In [1]: import numpy as np

In [2]: from numpy import linalg as LA

In [3]: np.set_printoptions(precision=3, suppress=True, linewidth=140, legacy="1.25")

In [4]: W0 = np.load("sample5.npy")

In [5]: print(W0)
[[ 1.13   0.305  0.565]
 [-2.577  5.865 -1.288]
 [ 1.078  0.382  0.539]
 [ 2.954 -2.431  1.477]
 [ 0.136  1.796  0.068]
 [ 1.486 -0.23   0.743]
 [ 2.833 -2.25   1.417]
 [ 0.566  1.151  0.283]
 [ 2.476 -1.714  1.238]
 [ 4.572 -4.858  2.286]
 [ 2.281 -1.421  1.14 ]
 [ 5.344 -6.016  2.672]
 [ 2.699 -2.049  1.35 ]
 [ 3.157 -2.735  1.578]
 [ 1.529 -0.293  0.764]
 [ 2.932 -2.398  1.466]]

In [6]: print(W0.mean(axis=0))
[ 2.037 -1.056  1.019]

In [7]: print(round(float(np.abs(W0).max()), 3))
6.016

In [8]: print(np.count_nonzero(W0))
48

In [9]: print(W0.shape)
(16, 3)

In [10]: print(np.round(LA.svd(W0, compute_uv=False), 3) + 0)
[16.24   3.931  0.   ]

In [11]: print(np.round(LA.norm(W0), 3))
16.709

In [12]: rng = np.random.default_rng(211)

In [13]: A2 = W0 + rng.integers(-2, 3, (16, 2)) @ rng.integers(-2, 3, (2, 3))

In [14]: print(A2)
[[ 3.13  -1.695  4.565]
 [-2.577  4.865  0.712]
 [-1.922  2.382 -3.461]
 [ 3.954 -2.431  1.477]
 [-1.864  2.796 -1.932]
 [ 6.486 -3.23   6.743]
 [ 5.833 -3.25   3.417]
 [-1.434  3.151 -3.717]
 [-3.524  2.286 -6.762]
 [ 4.572 -3.858  0.286]
 [ 2.281 -0.421 -0.86 ]
 [ 1.344 -4.016 -1.328]
 [ 3.699 -3.049  3.35 ]
 [ 3.157 -1.735 -0.422]
 [ 0.529  0.707 -1.236]
 [-2.068  0.602 -4.534]]

In [15]: print(LA.matrix_rank(A2 - W0, tol=1e-8))
2

In [16]: f = np.array([-2, 3])

In [17]: print(np.polyval(f, W0[9]))
[-6.145 12.717 -1.572]

In [18]: print([round(float(x), 3) for x in LA.svd(W0, compute_uv=False)[:3]])
[16.24, 3.931, 0.0]

In [19]: print(LA.cond(W0) > 100)
True

In [20]: print(np.argsort(-LA.norm(W0, axis=0).round(6), kind="stable")[:3])
[1 0 2]

In [21]: Ac = W0 - W0.mean(axis=0)

In [22]: V = LA.svd(Ac)[2][:2]

In [23]: A2 = Ac - Ac @ V.T @ V

In [24]: print(round(LA.norm(A2) / LA.norm(Ac), 3))
0.0

In [25]: print(np.round(np.cov(Ac @ V.T, rowvar=False), 3) + 0)
[[11.888  0.   ]
 [ 0.     0.   ]]

In [26]: print(LA.norm(A2, axis=1).round(6).argmax())
0

In [27]: print(np.diag(V.T @ V))
[0.992 0.933 0.076]

In [28]: m1 = np.load("a.npy")

In [29]: print(m1)
[[-0.03  0.33 -0.06 -0.3 ]
 [-0.06  0.66 -0.12 -0.6 ]
 [ 0.04 -0.44  0.08  0.4 ]
 [ 0.06 -0.66  0.12  0.6 ]
 [ 0.05 -0.55  0.1   0.5 ]]

In [30]: Uu, sv, VT = LA.svd(m1)

In [31]: print(np.argmax(sv[:-1] / (sv[1:] + 1e-6)) + 1)
1

In [32]: print(sv.round(3) + 0)
[1.66 0.   0.   0.  ]

In [33]: A2 = Uu[:, :1] @ np.diag(sv[:1]) @ VT[:1]

In [34]: print(round(LA.norm(m1 - A2) / LA.norm(m1), 3))
0.0

In [35]: print(np.round(LA.norm(m1 - A2, 2), 3), np.round(sv[1], 3))
0.0 0.0

In [36]: print(LA.matrix_rank(m1, rtol=0.05))
1

In [37]: print(A2)
[[-0.03  0.33 -0.06 -0.3 ]
 [-0.06  0.66 -0.12 -0.6 ]
 [ 0.04 -0.44  0.08  0.4 ]
 [ 0.06 -0.66  0.12  0.6 ]
 [ 0.05 -0.55  0.1   0.5 ]]

In [38]: f, g = W0[1], W0[13]

In [39]: print(round(float(f @ g), 3))
-26.21

In [40]: pr = (f @ g) / (f @ f) * f

In [41]: print(LA.matrix_rank(np.outer(f, g)))
1

In [42]: print(round(float(LA.norm(f + g) ** 2 + LA.norm(f - g) ** 2), 3))
125.275

In [43]: print(g - pr)
[1.575 0.865 0.788]

In [44]: print(round(float((g - pr) @ f), 3))
0.0
